In [1]: import numpy as np

In [2]: import numpy.linalg as la

In [3]: np.set_printoptions(precision=2, suppress=True, linewidth=140, floatmode="fixed")

In [4]: def tidy(a):
   ...:     return np.round(a, 2) + 0
   ...: 

In [5]: A = np.minimum.outer(np.arange(1, 6), np.arange(1, 6)) * -2

In [6]: print(A)
[[ -2  -2  -2  -2  -2]
 [ -2  -4  -4  -4  -4]
 [ -2  -4  -6  -6  -6]
 [ -2  -4  -6  -8  -8]
 [ -2  -4  -6  -8 -10]]

In [7]: print([round(float(la.det(A[:i, :i])), 2) + 0 for i in range(1, 6)])
[-2.0, 4.0, -8.0, 16.0, -32.0]

In [8]: la.cholesky(A)
LinAlgError: Matrix is not positive definite


In [9]: print(np.all(la.eigvalsh(A) > 0))
False

In [10]: data = np.cumsum(np.array([[-3, 3, 2],
    ...:     [3, 2, 3],
    ...:     [1, -3, 2],
    ...:     [3, -1, -1],
    ...:     [2, -2, -1],
    ...:     [-3, -2, 0],
    ...:     [-2, 0, -1],
    ...:     [0, -3, -1],
    ...:     [-2, -3, 0],
    ...:     [-1, 2, 3],
    ...:     [0, -2, 2],
    ...:     [-2, 1, 1]]), axis=0)

In [11]: print(data)
[[-3  3  2]
 [ 0  5  5]
 [ 1  2  7]
 [ 4  1  6]
 [ 6 -1  5]
 [ 3 -3  5]
 [ 1 -3  4]
 [ 1 -6  3]
 [-1 -9  3]
 [-2 -7  6]
 [-2 -9  8]
 [-4 -8  9]]

In [12]: Xc = data - data.mean(axis=0)

In [13]: evecs = la.svd(Xc)[2][:1]

In [14]: A2 = Xc - Xc @ evecs.T @ evecs

In [15]: print(tidy((Xc @ evecs.T).std(axis=0)))
[4.90]

In [16]: print(tidy(A2.std(axis=0)))
[2.45 0.80 1.91]

In [17]: print(la.norm(A2, axis=1).round(6).argmax())
0

In [18]: cov = data.T @ data

In [19]: print(la.matrix_rank(cov))
3

In [20]: print(cov)
[[  98   46   10]
 [  46  369 -212]
 [  10 -212  379]]

In [21]: print(np.diag(cov))
[ 98 369 379]

In [22]: print(np.trace(cov), (data ** 2).sum())
846 846

In [23]: print(tidy(la.svd(data, compute_uv=False) ** 2))
[587.34 180.81  77.85]

In [24]: print(tidy(la.eigvalsh(cov)[::-1]))
[587.34 180.81  77.85]

In [25]: print(np.allclose(cov, cov.T))
True

In [26]: vec = np.array([-2, 0, -3])

In [27]: y = data @ vec

In [28]: print(tidy(la.lstsq(data, y)[0]))
[-2.00  0.00 -3.00]

In [29]: print(tidy(la.solve(data.T @ data, data.T @ y)))
[-2.00  0.00 -3.00]

In [30]: print(tidy(la.pinv(data) @ data))
[[1.00 0.00 0.00]
 [0.00 1.00 0.00]
 [0.00 0.00 1.00]]

In [31]: rng = np.random.default_rng(186812)

In [32]: y = y + 0.1 * rng.normal(size=12)

In [33]: print(tidy(y))
[  0.07 -15.03 -23.09 -26.15 -27.06 -20.89 -14.09 -10.98  -6.87 -13.84 -20.11 -19.13]

In [34]: coef, *_ = la.lstsq(data, y)

In [35]: print(coef.round())
[-2.00 -0.00 -3.00]

In [36]: mat = np.loadtxt("arr.csv", delimiter=",")

In [37]: print(mat)
[[ 0.00 -1.00  0.00  5.00]
 [ 0.00  0.00 -4.00 -3.00]
 [ 0.00  0.00  0.00 -3.00]
 [ 0.00  0.00  0.00  0.00]]

In [38]: P = np.triu(np.array([[2, 0, -3, -1], [-1, 2, 3, 2], [0, -2, -3, 0], [2, 2, -3, -3]]), 1) + np.eye(4)

In [39]: A2 = P @ mat @ la.inv(P)

In [40]: print(np.poly(A2))
[1.00 0.00 0.00 0.00 0.00]

In [41]: print(P @ mat - mat @ P)
[[ 0.00  0.00  3.00 11.00]
 [ 0.00  0.00  0.00 -9.00]
 [ 0.00  0.00  0.00  0.00]
 [ 0.00  0.00  0.00  0.00]]

In [42]: print(tidy(la.det(A2)))
0.0

In [43]: print(la.matrix_rank(A2))
3

In [44]: print(mat @ mat)
[[ 0.00  0.00  4.00  3.00]
 [ 0.00  0.00  0.00 12.00]
 [ 0.00  0.00  0.00  0.00]
 [ 0.00  0.00  0.00  0.00]]

In [45]: print(la.matrix_rank(mat - mat[0, 0] * np.eye(4)))
3

In [46]: print(tidy(np.sort(la.eigvals(mat))))
[0.00 0.00 0.00 0.00]

In [47]: print(tidy(la.matrix_power(mat - np.diag(np.diag(mat)), 4)))
[[0.00 0.00 0.00 0.00]
 [0.00 0.00 0.00 0.00]
 [0.00 0.00 0.00 0.00]
 [0.00 0.00 0.00 0.00]]

In [48]: print(np.prod(np.diag(mat)), tidy(la.det(mat)))
0.0 0.0

In [49]: r = la.matrix_rank(mat)

In [50]: print(r)
3

In [51]: ns = la.svd(mat)[2][r:].T

In [52]: print(mat @ ns)
[[0.00]
 [0.00]
 [0.00]
 [0.00]]

In [53]: print(ns.shape)
(4, 1)

In [54]: print(ns @ ns.T)
[[1.00 0.00 0.00 0.00]
 [0.00 0.00 0.00 0.00]
 [0.00 0.00 0.00 0.00]
 [0.00 0.00 0.00 0.00]]

In [55]: print(np.allclose(mat @ ns, 0))
True

In [56]: print([int(la.matrix_rank(np.delete(mat, i, axis=0))) for i in range(4)])
[2, 2, 2, 3]

In [57]: print(ns[:, 0] / ns[np.abs(ns[:, 0]).round(6).argmax(), 0])
[ 1.00 -0.00 -0.00 -0.00]

In [58]: print(tidy(la.det(mat.T)))
0.0

In [59]: print(tidy(la.det(2 * mat)), tidy(la.det(mat)))
0.0 0.0

In [60]: print(np.poly(mat))
[1.00 0.00 0.00 0.00 0.00]

In [61]: print(np.kron(np.eye(2, dtype=int), mat))
[[ 0.00 -1.00  0.00  5.00  0.00 -0.00  0.00  0.00]
 [ 0.00  0.00 -4.00 -3.00  0.00  0.00 -0.00 -0.00]
 [ 0.00  0.00  0.00 -3.00  0.00  0.00  0.00 -0.00]
 [ 0.00  0.00  0.00  0.00  0.00  0.00  0.00  0.00]
 [ 0.00 -0.00  0.00  0.00  0.00 -1.00  0.00  5.00]
 [ 0.00  0.00 -0.00 -0.00  0.00  0.00 -4.00 -3.00]
 [ 0.00  0.00  0.00 -0.00  0.00  0.00  0.00 -3.00]
 [ 0.00  0.00  0.00  0.00  0.00  0.00  0.00  0.00]]

In [62]: X = np.loadtxt("m.csv", delimiter=",")

In [63]: print(X)
[[0.00 0.00 0.00]
 [5.00 0.00 0.00]
 [0.00 0.00 5.00]]

In [64]: z = rng.permutation(3)

In [65]: print(z)
[2 1 0]

In [66]: A2 = X[z][:, z]

In [67]: print(np.diag(A2))
[5.00 0.00 0.00]

In [68]: print(tidy(np.sort(np.abs(la.eigvals(A2)))))
[0.00 0.00 5.00]

In [69]: print(tidy(np.sort(la.eigvals(X))))
[0.00 0.00 5.00]

In [70]: print([int(la.matrix_rank(la.matrix_power(X, p))) for p in range(1, 4)])
[2, 1, 1]

In [71]: print(np.trace(mat))
0.0

In [72]: print(mat @ mat)
[[ 0.00  0.00  4.00  3.00]
 [ 0.00  0.00  0.00 12.00]
 [ 0.00  0.00  0.00  0.00]
 [ 0.00  0.00  0.00  0.00]]

In [73]: print(tidy(la.det(mat)))
0.0

In [74]: print(np.allclose(mat, mat.T))
False

In [75]: print(la.cond(X) > 100)
True

In [76]: print([round(float(x), 2) for x in la.svd(X, compute_uv=False)[:3]])
[5.0, 5.0, 0.0]

In [77]: print(tidy(la.norm(X, 2) / la.norm(X)))
0.71

In [78]: print(la.matrix_rank(X, rtol=0.1))
2

In [79]: cov = X.T @ X

In [80]: print(tidy(la.eigvalsh(cov)[::-1]))
[25.00 25.00  0.00]

In [81]: print(tidy(la.svd(X, compute_uv=False) ** 2))
[25.00 25.00  0.00]

In [82]: print(np.allclose(cov, cov.T))
True

In [83]: print((X @ X.T).shape)
(3, 3)

In [84]: basis = np.array([[0.4, 0.7, 0.4, 1.6], [1.4, -2.8, 0.4, 0.3], [-1.3, -0.7, -0.4, 0.1]])

In [85]: arr = np.array([[-5, 1, -4],
    ...:     [5, 1, -3],
    ...:     [-1, 4, 4],
    ...:     [0, 3, 0],
    ...:     [-3, 1, 3],
    ...:     [2, 4, -2],
    ...:     [2, -5, -5],
    ...:     [-1, -3, 2],
    ...:     [0, -1, -2],
    ...:     [-5, -1, 3],
    ...:     [-5, 5, -1],
    ...:     [-5, -2, 2]]) @ basis + 0.05 * rng.normal(size=(12, 4))

In [86]: print(tidy(arr))
[[  4.58  -3.45   0.02  -8.12]
 [  7.39   2.86   3.64   7.98]
 [  0.00 -14.76  -0.37  -0.06]
 [  4.16  -8.41   1.16   0.87]
 [ -3.64  -6.92  -2.02  -4.26]
 [  9.05  -8.33   3.24   4.25]
 [  0.30  18.87   0.77   1.20]
 [ -7.19   6.33  -2.40  -2.31]
 [  1.13   4.24   0.42  -0.51]
 [ -7.28  -2.77  -3.58  -7.99]
 [  6.29 -16.79   0.44  -6.58]
 [ -7.37   0.61  -3.55  -8.45]]

In [87]: Q, evecs = la.qr(arr[:, :1])[0], la.qr(arr[:, 1:])[0]

In [88]: s = la.svd(Q.T @ evecs, compute_uv=False)

In [89]: print((s > 0.9).sum())
1

In [90]: print(tidy(s))
[1.00]

In [91]: print(tidy(la.norm(Q @ Q.T - evecs @ evecs.T, 2)))
1.0
